% ipython --no-banner

In [1]: import numpy as np

In [2]: import numpy.linalg as la

In [3]: np.set_printoptions(precision=1, suppress=True, linewidth=200, sign=" ")

In [4]: m1 = np.array([[-1, 0, 0, 0, 0],
   ...:     [0, -3, 0, 0, 0],
   ...:     [0, 0, 1, 0, 0],
   ...:     [0, 0, 0, 0, 0],
   ...:     [0, 0, 0, 2, -2],
   ...:     [0, 0, -1, 0, 1]])

In [5]: m1
Out[5]: 
array([[-1,  0,  0,  0,  0],
       [ 0, -3,  0,  0,  0],
       [ 0,  0,  1,  0,  0],
       [ 0,  0,  0,  0,  0],
       [ 0,  0,  0,  2, -2],
       [ 0,  0, -1,  0,  1]])

In [6]: Y = np.c_[m1[:, :1] @ np.array([[5]]), np.array([4, 0, 2, 2, 4, 1])]

In [7]: Y
Out[7]: 
array([[-5,  4],
       [ 0,  0],
       [ 0,  2],
       [ 0,  2],
       [ 0,  4],
       [ 0,  1]])

In [8]: la.norm(Y - m1 @ la.lstsq(m1, Y)[0], axis=0)
Out[8]: array([ 0.,  2.])

In [9]: x = np.array([5, -4, 3, -2, 3])

In [10]: target = m1 @ x

In [11]: la.solve(m1.T @ m1, m1.T @ target)
Out[11]: array([ 5., -4.,  3., -2.,  3.])

In [12]: la.lstsq(m1, target)[0]
Out[12]: array([ 5., -4.,  3., -2.,  3.])

In [13]: rng = np.random.default_rng(150)

In [14]: target = target + 0.1 * rng.normal(size=6)

In [15]: target
Out[15]: array([ -5. ,  12.1,   3. ,   0.2, -10.1,  -0.2])

In [16]: c, *_ = la.lstsq(m1, target)

In [17]: np.round(m1.T @ (target - m1 @ c), 1) + 0
Out[17]: array([ 0.,  0.,  0.,  0.,  0.])

In [18]: np.round(la.norm(target - m1 @ c), 1)
Out[18]: np.float64(0.2)

In [19]: c
Out[19]: array([ 5. , -4. ,  3. , -2.2,  2.8])

In [20]: Y = m1 + rng.integers(-2, 3, (6, 4)) @ rng.integers(-2, 3, (4, 5))

In [21]: Y
Out[21]: 
array([[-2, -1, -1, -1,  4],
       [-8, -4,  4,  6, -2],
       [ 6,  0,  0, -5, -2],
       [ 1, -1, -4, -4,  6],
       [-3, -2,  3,  2, -6],
       [-3, -1,  0,  1,  1]])

In [22]: la.matrix_rank(Y - m1, tol=1e-8)
Out[22]: np.int64(4)
